$ python3 -q
>>> import numpy as np
>>> np.set_printoptions(precision=3, suppress=True, linewidth=200)
>>> W2 = np.array([[1, 3, 0, 1, 1, -1, 1, -1, -3, -1, -1, -1],
...     [2, -3, -3, 3, 1, -3, -1, 3, 0, 3, 2, 1],
...     [-1, -2, 2, 1, 2, 2, -1, -1, 3, 3, 0, 2]])
>>> F = np.repeat(W2, 20 // 3, axis=0)
>>> rng = np.random.default_rng(485)
>>> F = F + 0.1 * rng.normal(size=F.shape)
>>> F
array([[ 1.038,  3.007,  0.08 ,  1.023,  1.04 , -0.977,  0.96 , -1.094, -3.134, -0.881, -0.93 , -0.877],
       [ 0.971,  3.036,  0.185,  0.819,  0.984, -0.988,  1.116, -0.956, -2.986, -0.984, -0.979, -0.952],
       [ 1.152,  2.933, -0.051,  1.028,  0.947, -1.016,  0.833, -1.069, -2.981, -0.883, -1.073, -0.848],
       [ 1.051,  2.883, -0.058,  0.925,  0.792, -1.044,  1.08 , -0.913, -3.051, -0.942, -0.933, -0.949],
       [ 1.015,  2.826, -0.104,  0.988,  0.952, -1.095,  0.838, -0.968, -2.886, -0.838, -0.968, -1.041],
       [ 1.011,  3.15 ,  0.408,  0.938,  1.039, -0.778,  1.059, -1.052, -2.964, -1.12 , -0.966, -0.949],
       [ 1.934, -3.039, -3.022,  2.904,  0.931, -3.066, -1.019,  2.95 ,  0.026,  3.017,  2.184,  1.048],
       [ 2.213, -2.94 , -2.939,  3.047,  0.945, -2.941, -1.012,  3.   ,  0.072,  3.016,  1.964,  1.073],
       [ 2.136, -2.855, -3.021,  3.144,  0.843, -3.169, -1.07 ,  2.9  ,  0.083,  3.128,  1.934,  0.931],
       [ 1.892, -3.083, -3.149,  3.105,  0.982, -2.862, -1.112,  3.05 ,  0.067,  2.983,  2.191,  1.015],
       [ 2.029, -2.792, -2.988,  2.938,  0.775, -2.923, -1.123,  2.866,  0.086,  3.225,  2.064,  0.951],
       [ 1.967, -3.014, -2.987,  2.935,  1.027, -2.797, -1.19 ,  2.802,  0.002,  2.815,  1.915,  1.044],
       [-0.957, -1.995,  2.033,  1.061,  2.122,  2.084, -1.108, -1.155,  3.119,  3.038,  0.197,  1.916],
       [-0.985, -1.97 ,  2.188,  0.979,  1.984,  2.011, -0.953, -0.973,  3.059,  2.929,  0.109,  1.951],
       [-1.095, -1.83 ,  2.002,  0.906,  1.993,  2.15 , -1.007, -1.079,  2.891,  3.093, -0.053,  2.12 ],
       [-0.99 , -2.007,  2.078,  1.05 ,  1.938,  2.04 , -1.082, -1.022,  3.071,  2.906,  0.057,  2.014],
       [-0.68 , -2.051,  1.924,  0.971,  2.037,  1.928, -1.004, -1.089,  3.079,  3.   ,  0.021,  2.075],
       [-0.959, -2.087,  2.05 ,  0.89 ,  1.729,  1.954, -0.95 , -0.837,  2.966,  2.967,  0.089,  2.032]])
>>> vec = np.array([5, 5, 0, -3, -1, 4, -1, -3, 4, 2, 4, -4])
>>> y = F @ vec
>>> np.round(np.linalg.solve(F.T @ F, F.T @ y), 3) + 0
array([ 5.,  5.,  0., -3., -1.,  4., -1., -3.,  4.,  2.,  4., -4.])
>>> try:
...     np.linalg.solve(F, y)
... except np.linalg.LinAlgError as e:
...     print(repr(e))
... 
LinAlgError('Last 2 dimensions of the array must be square')
>>> y = y + 0.3 * rng.normal(size=18)
>>> y
array([ -0.25 ,   0.687,   0.222,  -0.092,  -0.272,   2.084, -24.211, -23.486, -23.709, -25.089, -21.42 , -24.29 ,   4.72 ,   3.169,   2.255,   2.922,   3.862,   1.924])
>>> c, *_ = np.linalg.lstsq(F, y)
>>> np.round(F.T @ (y - F @ c), 3) + 0
array([0., 0., 0., 0., 0., 0., 0., 0., 0., 0., 0., 0.])
>>> round(np.linalg.norm(y - F @ c), 3)
np.float64(0.637)
>>> [round(float(np.linalg.norm(np.linalg.solve(F.T @ F + lam * np.eye(12), F.T @ y))), 2) for lam in (0, 1, 10, 100)]
[11.86, 3.3, 2.99, 2.39]
>>> E = np.loadtxt("block12.csv", delimiter=",")
>>> E
array([[ 2.,  3.,  5.,  6.,  8.,  8.,  8.,  8.,  2.],
       [ 6.,  7.,  9., 10., 12., 12., 12., 12.,  6.],
       [ 0.,  1.,  3.,  4.,  6.,  6.,  6.,  6.,  0.],
       [ 0.,  1.,  3.,  4.,  6.,  6.,  6.,  6.,  0.],
       [ 4.,  5.,  7.,  8., 10., 10., 10., 10.,  4.],
       [ 0.,  1.,  3.,  4.,  6.,  6.,  6.,  6.,  0.],
       [ 5.,  6.,  8.,  9., 11., 11., 11., 11.,  5.],
       [ 3.,  4.,  6.,  7.,  9.,  9.,  9.,  9.,  3.],
       [-1.,  0.,  2.,  3.,  5.,  5.,  5.,  5., -1.],
       [ 4.,  5.,  7.,  8., 10., 10., 10., 10.,  4.],
       [ 4.,  5.,  7.,  8., 10., 10., 10., 10.,  4.]])
>>> def softmax(z):
...     e = np.exp(z - z.max(axis=-1, keepdims=True))
...     return e / e.sum(axis=-1, keepdims=True)
... 
>>> softmax(E).sum(axis=1)
array([1., 1., 1., 1., 1., 1., 1., 1., 1., 1., 1.])
>>> np.round(softmax(10 * E[4]), 3) + 0
array([0.  , 0.  , 0.  , 0.  , 0.25, 0.25, 0.25, 0.25, 0.  ])
>>> softmax(E[4] + -3)
array([0.001, 0.002, 0.012, 0.032, 0.238, 0.238, 0.238, 0.238, 0.001])
>>> scores = E @ E.T / np.sqrt(9)
>>> softmax(scores)[4] @ E
array([ 6.,  7.,  9., 10., 12., 12., 12., 12.,  6.])
>>> np.round(softmax(scores + np.triu(np.full(scores.shape, -np.inf), 1)), 3) + 0
array([[1., 0., 0., 0., 0., 0., 0., 0., 0., 0., 0.],
       [0., 1., 0., 0., 0., 0., 0., 0., 0., 0., 0.],
       [0., 1., 0., 0., 0., 0., 0., 0., 0., 0., 0.],
       [0., 1., 0., 0., 0., 0., 0., 0., 0., 0., 0.],
       [0., 1., 0., 0., 0., 0., 0., 0., 0., 0., 0.],
       [0., 1., 0., 0., 0., 0., 0., 0., 0., 0., 0.],
       [0., 1., 0., 0., 0., 0., 0., 0., 0., 0., 0.],
       [0., 1., 0., 0., 0., 0., 0., 0., 0., 0., 0.],
       [0., 1., 0., 0., 0., 0., 0., 0., 0., 0., 0.],
       [0., 1., 0., 0., 0., 0., 0., 0., 0., 0., 0.],
       [0., 1., 0., 0., 0., 0., 0., 0., 0., 0., 0.]])
>>> softmax(scores).round(6).argmax(axis=1)
array([1, 1, 1, 1, 1, 1, 1, 1, 1, 1, 1])
>>> np.round(softmax(scores), 3) + 0
array([[0., 1., 0., 0., 0., 0., 0., 0., 0., 0., 0.],
       [0., 1., 0., 0., 0., 0., 0., 0., 0., 0., 0.],
       [0., 1., 0., 0., 0., 0., 0., 0., 0., 0., 0.],
       [0., 1., 0., 0., 0., 0., 0., 0., 0., 0., 0.],
       [0., 1., 0., 0., 0., 0., 0., 0., 0., 0., 0.],
       [0., 1., 0., 0., 0., 0., 0., 0., 0., 0., 0.],
       [0., 1., 0., 0., 0., 0., 0., 0., 0., 0., 0.],
       [0., 1., 0., 0., 0., 0., 0., 0., 0., 0., 0.],
       [0., 1., 0., 0., 0., 0., 0., 0., 0., 0., 0.],
       [0., 1., 0., 0., 0., 0., 0., 0., 0., 0., 0.],
       [0., 1., 0., 0., 0., 0., 0., 0., 0., 0., 0.]])
>>> U, sig, vt = np.linalg.svd(E, full_matrices=False)
>>> np.round(U.T @ E @ vt.T, 3) + 0
array([[68.095,  0.   ,  0.   ,  0.   ,  0.   ,  0.   ,  0.   ,  0.   ,  0.   ],
       [ 0.   ,  8.252,  0.   ,  0.   ,  0.   ,  0.   ,  0.   ,  0.   ,  0.   ],
       [ 0.   ,  0.   ,  0.   ,  0.   ,  0.   ,  0.   ,  0.   ,  0.   ,  0.   ],
       [ 0.   ,  0.   ,  0.   ,  0.   ,  0.   ,  0.   ,  0.   ,  0.   ,  0.   ],
       [ 0.   ,  0.   ,  0.   ,  0.   ,  0.   ,  0.   ,  0.   ,  0.   ,  0.   ],
       [ 0.   ,  0.   ,  0.   ,  0.   ,  0.   ,  0.   ,  0.   ,  0.   ,  0.   ],
       [ 0.   ,  0.   ,  0.   ,  0.   ,  0.   ,  0.   ,  0.   ,  0.   ,  0.   ],
       [ 0.   ,  0.   ,  0.   ,  0.   ,  0.   ,  0.   ,  0.   ,  0.   ,  0.   ],
       [ 0.   ,  0.   ,  0.   ,  0.   ,  0.   ,  0.   ,  0.   ,  0.   ,  0.   ]])
